>>> import numpy as np
>>> np.set_printoptions(precision=2, suppress=True, linewidth=100)
>>> rd = lambda a: np.round(a, 2) + 0
>>> data = np.array([[0.1, -0.9, 0.3, 0.6], [-0.1, 1.2, -0.3, -2.2]])
>>> print(data)
[[ 0.1 -0.9  0.3  0.6]
 [-0.1  1.2 -0.3 -2.2]]
>>> u, g = data[1], data[0]
>>> print(rd(u @ u))
6.38
>>> pr = (u @ g) / (u @ u) * u
>>> print(rd((g - pr) @ u))
0.0
>>> print(rd(g - pr))
[ 0.06 -0.43  0.18 -0.26]
>>> x = np.array([8, 1, 8, -4])
>>> h = np.maximum(data @ x, 0)
>>> print(rd(np.maximum(data @ x, 0) - np.maximum(-data @ x, 0)))
[-0.1  6.8]
>>> print(data.T @ h)
[ -0.68   8.16  -2.04 -14.96]
>>> print(h)
[0.  6.8]
>>> print(data * (h > 1e-9)[:, None])
[[ 0.  -0.   0.   0. ]
 [-0.1  1.2 -0.3 -2.2]]
>>> print(np.flatnonzero(h > 1e-9))
[1]
>>> T = np.stack([data, -1 * data, data[::-1]])
>>> print(np.einsum("bij,cij->bc", T, T))
[[ 7.65 -7.65 -5.  ]
 [-7.65  7.65  5.  ]
 [-5.    5.    7.65]]
>>> print(rd(np.linalg.norm(T, axis=(1, 2))))
[2.77 2.77 2.77]
>>> print(np.linalg.matrix_rank(T.reshape(3, -1)))
2
>>> m1 = np.loadtxt("arr.csv", delimiter=",")
>>> print(m1)
[[1. 0.]
 [2. 1.]]
>>> rng = np.random.default_rng(578)
>>> B = data + rng.integers(-2, 3, (2, 1)) @ rng.integers(-2, 3, (1, 4))
>>> print(rd(B))
[[ 4.1 -2.9  4.3 -1.4]
 [-2.1  2.2 -2.3 -1.2]]
>>> print(rd(B - data))
[[ 4. -2.  4. -2.]
 [-2.  1. -2.  1.]]
>>> print(np.linalg.matrix_rank(B - data, tol=1e-8))
1
>>> print(np.poly(m1))
[ 1. -2.  1.]
>>> print(rd(np.linalg.det(2 * m1)), rd(np.linalg.det(m1)))
4.0 1.0
>>> print(np.einsum("ii->", m1))
2.0
>>> proj = np.triu(np.array([[5, 3], [0, 0]]), 1) + np.eye(2)
>>> B = proj @ m1 @ np.linalg.inv(proj)
>>> print(B)
[[  7. -18.]
 [  2.  -5.]]
>>> print(rd(np.linalg.det(B)))
1.0
>>> B = np.linalg.inv(m1)
>>> print(rd(np.linalg.cond(m1)))
5.83
>>> print(B)
[[ 1.  0.]
 [-2.  1.]]
>>> print(rd(np.linalg.slogdet(m1)[0]))
1.0
>>> print(rd(np.linalg.matrix_power(m1 - np.diag(np.diag(m1)), 2)))
[[0. 0.]
 [0. 0.]]
>>> feats = np.loadtxt("test8.csv", delimiter=",")
>>> print(feats)
[[9. 0. 0.]
 [0. 0. 0.]
 [0. 0. 0.]]
>>> print(np.flatnonzero(np.linalg.matrix_power((feats != 0) + (feats.T != 0) + np.eye(3), 3)[1]))
[1]
>>> print((feats != 0).astype(int))
[[1 0 0]
 [0 0 0]
 [0 0 0]]
>>> print(rd(np.sort(np.linalg.eigvals(feats).real)))
[0. 0. 9.]
>>> print(rd(np.linalg.det(2 * feats)), rd(np.linalg.det(feats)))
0.0 0.0
>>> print(np.einsum("ii->", feats))
9.0
>>> print(np.kron(np.eye(2, dtype=int), feats))
[[9. 0. 0. 0. 0. 0.]
 [0. 0. 0. 0. 0. 0.]
 [0. 0. 0. 0. 0. 0.]
 [0. 0. 0. 9. 0. 0.]
 [0. 0. 0. 0. 0. 0.]
 [0. 0. 0. 0. 0. 0.]]
>>> print(np.poly(feats))
[ 1. -9.  0.  0.]
>>> print(rd(np.linalg.svd(feats, compute_uv=False)))
[9. 0. 0.]
>>> print(rd(np.linalg.pinv(feats)))
[[0.11 0.   0.  ]
 [0.   0.   0.  ]
 [0.   0.   0.  ]]
>>> vals, vecs = np.linalg.eigh(feats)
>>> x = np.array([0, -1, -2])
>>> print(vecs * np.maximum(vals, 0) @ vecs.T)
[[9. 0. 0.]
 [0. 0. 0.]
 [0. 0. 0.]]
>>> print(x @ feats @ x)
0.0
>>> print(vecs * np.abs(vals) @ vecs.T)
[[9. 0. 0.]
 [0. 0. 0.]
 [0. 0. 0.]]
>>> W1 = np.array([[2, -1], [-2, 0], [-2, -1], [-1, 2]])
>>> beta = np.array([-1, -1])
>>> act = np.maximum(data @ W1 + beta, 0)
>>> print(np.linalg.matrix_rank(act))
0
>>> basis = np.array([[6, 6], [2, 8]])
>>> print((act @ basis).round(6).argmax(axis=1))
[0 0]
>>> M = np.load("sample18.npy")
>>> print(M)
[[ 1 -1  1 -1  1 -1  1 -1]
 [ 1 -1 -1  1 -1  1  1 -1]
 [ 1 -1 -1  1  1 -1 -1  1]
 [ 1  1 -1 -1 -1 -1  1  1]]
>>> def softmax(z):
...     e = np.exp(z - z.max(axis=-1, keepdims=True))
...     return e / e.sum(axis=-1, keepdims=True)
... 
>>> print(rd(softmax(M).sum(axis=1)))
[1. 1. 1. 1.]
>>> print(rd(softmax(M[2])))
[0.22 0.03 0.03 0.22 0.22 0.03 0.03 0.22]
>>> att = M @ M.T / np.sqrt(8)
>>> print(softmax(att).round(6).argmax(axis=1))
[0 1 2 3]
>>> print(rd(softmax(att)))
[[0.85 0.05 0.05 0.05]
 [0.05 0.85 0.05 0.05]
 [0.05 0.05 0.85 0.05]
 [0.05 0.05 0.05 0.85]]
>>> print(rd(softmax(att + np.triu(np.full(att.shape, -np.inf), 1))))
[[1.   0.   0.   0.  ]
 [0.06 0.94 0.   0.  ]
 [0.05 0.05 0.89 0.  ]
 [0.05 0.05 0.05 0.85]]
>>> print(rd(softmax(att)[2] @ M))
[ 1.  -0.9 -0.9  0.8  0.8 -0.9 -0.7  0.8]
>>> u = np.array([8, 7, 3])
>>> print(np.convolve(M[2], u))
[  8  -1 -12  -2  12   2 -12  -2   4   3]
>>> print(np.cross(M[2, :3], M[0, :3]))
[-2 -2  0]
>>> x = np.array([3, 1, 2, 0, 2, 0, 3, 0])
>>> h = np.maximum(M @ x, 0)
>>> print(rd(np.tanh(M @ x)))
[ 1.    0.76 -0.76  1.  ]
>>> print(np.maximum(M @ x, 0) - np.maximum(-M @ x, 0))
[ 9  1 -1  3]
>>> print(np.maximum(M @ (3 * x), 0))
[27  3  0  9]
>>> B = M / np.linalg.norm(M, axis=1, keepdims=True)
>>> gram = B @ B.T
>>> print(rd(gram))
[[1. 0. 0. 0.]
 [0. 1. 0. 0.]
 [0. 0. 1. 0.]
 [0. 0. 0. 1.]]
>>> print(np.argwhere(np.triu(np.abs(gram) > 0.95, 1)))
[]
>>> A = np.load("layer4.npy")
>>> print(A)
[[ 0.8 -1.3 -1.6]
 [-1.1 -0.1  0.5]
 [ 0.5 -0.5  0.3]
 [ 0.3  3.   0.3]
 [-1.1 -1.1 -2.4]
 [ 0.   0.3  0.8]
 [-0.3  0.5  0.6]
 [ 0.8 -1.4 -0.2]
 [ 0.9 -0.6  1.3]
 [-0.8  0.2  0.9]
 [-1.  -0.3 -0.9]
 [ 1.6  3.1  0.7]
 [-0.9 -0.3  1.3]
 [-1.   0.8 -0.7]
 [ 0.9 -0.5  0.5]
 [-0.8  1.2  0. ]
 [-7.  16.   3. ]
 [ 0.9 -1.5 -0.6]
 [-0.4  0.6  0.1]
 [-0.5 -0.7 -2.3]
 [ 0.3  0.  -0.4]]
>>> gram = np.cov(A, rowvar=False)
>>> print(rd(np.linalg.eigvalsh(gram)[::-1]))
[16.31  1.19  0.61]
>>> print(rd(np.corrcoef(A.T)))
[[ 1.   -0.82 -0.4 ]
 [-0.82  1.    0.62]
 [-0.4   0.62  1.  ]]
>>> print(np.argwhere(np.triu(np.abs(np.corrcoef(A.T)) > 0.8, 1)))
[[0 1]]
>>> print(rd(A.std(axis=0)))
[1.69 3.6  1.21]
>>> print(rd(np.polyfit(A[:, 0], A[:, 2], 1)))
[-0.28 -0.05]
>>> print(np.median(A, axis=0))
[-0.3 -0.1  0.3]
>>> print(rd(np.corrcoef(A[:, 0], A[:, 2])[0, 1]))
-0.4
>>> D = np.linalg.norm(A[:, None] - A[None], axis=-1)
>>> print(D[4].round(6).argsort(kind="stable")[:4])
[ 4 19 10  0]
>>> K = np.load("mat.npy")
>>> print(K)
[[0. 1. 0.]
 [0. 1. 0.]
 [0. 1. 0.]]
>>> x = np.array([1, 3])
>>> h = np.maximum(m1 @ x, 0)
>>> print(np.flatnonzero(h > 1e-9))
[0 1]
>>> print(m1 * (h > 1e-9)[:, None])
[[1. 0.]
 [2. 1.]]
>>> print(rd(np.tanh(m1 @ x)))
[0.76 1.  ]
>>> Uu, sigma, Vh = np.linalg.svd(K)
>>> print(np.argmax(sigma[:-1] / (sigma[1:] + 1e-6)) + 1)
1
>>> B = Uu[:, :1] @ np.diag(sigma[:1]) @ Vh[:1]
>>> print(rd(np.linalg.norm(K - B) / np.linalg.norm(K)))
0.0
>>> B = K + rng.integers(-2, 3, (3, 1)) @ rng.integers(-2, 3, (1, 3))
>>> print(B)
[[ 4. -3.  4.]
 [-2.  3. -2.]
 [ 0.  1.  0.]]
>>> print(np.linalg.matrix_rank(B - K, tol=1e-8))
1
>>> print(rd(softmax(10 * B[0])))
[0.5 0.  0.5]
>>> print(rd(softmax(B).sum(axis=1)))
[1. 1. 1.]
>>> att = B @ B.T / np.sqrt(3)
>>> print(rd(softmax(att)[0] @ B))
[ 4. -3.  4.]
>>> print(rd(softmax(att + np.triu(np.full(att.shape, -np.inf), 1))))
[[1.   0.   0.  ]
 [0.   1.   0.  ]
 [0.02 0.74 0.23]]
>>> x = np.array([4, 3, 1])
>>> h = np.maximum(K @ x, 0)
>>> print(K * (h > 1e-9)[:, None])
[[0. 1. 0.]
 [0. 1. 0.]
 [0. 1. 0.]]
>>> print(np.flatnonzero(h > 1e-9))
[0 1 2]
>>> print(h)
[3. 3. 3.]
>>> F = np.loadtxt("out15.csv", delimiter=",")
>>> print(rd(F))
[[-0.01  0.02  0.1 ]
 [ 0.02 -0.09 -0.42]
 [ 0.1  -0.42 -1.9 ]]
>>> print(rd(softmax(F[1])))
[0.4  0.35 0.25]
>>> print(rd(softmax(F).sum(axis=1)))
[1. 1. 1.]
>>> att = F @ F.T / np.sqrt(3)
>>> print(rd(softmax(att)[1] @ F))
[ 0.05 -0.21 -0.93]
>>> print(rd(softmax(att + np.triu(np.full(att.shape, -np.inf), 1))))
[[1.   0.   0.  ]
 [0.47 0.53 0.  ]
 [0.08 0.14 0.78]]
>>> print(rd(softmax(att)))
[[0.35 0.34 0.31]
 [0.26 0.3  0.44]
 [0.08 0.14 0.78]]
>>> print(rd(np.linalg.norm(feats, 2) / np.linalg.norm(feats)))
1.0
>>> print([round(float(x), 2) for x in np.linalg.svd(feats, compute_uv=False)[:3]])
[9.0, 0.0, 0.0]
>>> Uu, sigma, Vh = np.linalg.svd(F)
>>> print(rd(sigma))
[2. 0. 0.]
>>> B = Uu[:, :1] @ np.diag(sigma[:1]) @ Vh[:1]
>>> print(rd(B))
[[-0.01  0.02  0.1 ]
 [ 0.02 -0.09 -0.42]
 [ 0.1  -0.42 -1.9 ]]
>>> print(np.linalg.matrix_rank(B))
1
>>> W0 = np.loadtxt("dump.csv", delimiter=",")
>>> print(W0)
[[-0.08 -0.96 -1.68]
 [ 0.36  0.61 -4.61]
 [-0.02 -0.99 -3.85]
 [-0.23  0.19  4.21]
 [-0.22 -0.8   0.4 ]
 [-0.18 -1.8  -3.43]
 [ 0.61  1.4  -5.  ]
 [ 0.57  1.39 -5.  ]
 [ 0.29  0.69 -2.54]
 [-0.42 -1.59  0.8 ]
 [-0.09  0.11  2.1 ]
 [ 0.11 -0.08 -2.08]
 [ 0.18  0.81 -0.41]
 [-0.21  0.19  4.2 ]
 [-0.19 -0.79  0.42]
 [-0.22 -1.8  -3.42]]
>>> basis = W0[[10, 6]].astype(float)
>>> for _ in range(6):
...     z = np.linalg.norm(W0[:, None] - basis, axis=-1).argmin(axis=1)
...     basis = np.array([W0[z == j].mean(axis=0) for j in range(2)])
... 
>>> print(z)
[1 1 1 0 0 1 1 1 1 0 0 1 0 0 0 1]
>>> print(rd(basis))
[[-0.17 -0.27  1.67]
 [ 0.16 -0.17 -3.51]]
>>> print(rd(basis[1] - basis[0]))
[ 0.33  0.1  -5.19]
>>> print(np.bincount(z))
[7 9]
>>> theta = np.radians(15)
>>> Rm = np.eye(3)
>>> Rm[2, 2] = Rm[1, 1] = np.cos(theta)
>>> Rm[2, 1], Rm[1, 2] = -np.sin(theta), np.sin(theta)
>>> print(rd(Rm))
[[ 1.    0.    0.  ]
 [ 0.    0.97  0.26]
 [ 0.   -0.26  0.97]]
>>> B = W0 @ Rm.T
>>> print(rd(np.abs(B - W0).max(axis=0)))
[0.   1.34 0.58]
>>> Ac = (W0 - W0.mean(axis=0)) / W0.std(axis=0)
>>> print(np.argwhere(np.abs(Ac) > 2))
[[6 0]]
>>> print(Ac.std(axis=0))
[1. 1. 1.]
>>> beta = np.linalg.lstsq(np.delete(Ac, 0, axis=1), Ac[:, 0])[0]
>>> print(rd(1 - np.var(Ac[:, 0] - np.delete(Ac, 0, axis=1) @ beta)))
1.0
>>> print(np.abs(beta).argmax())
0
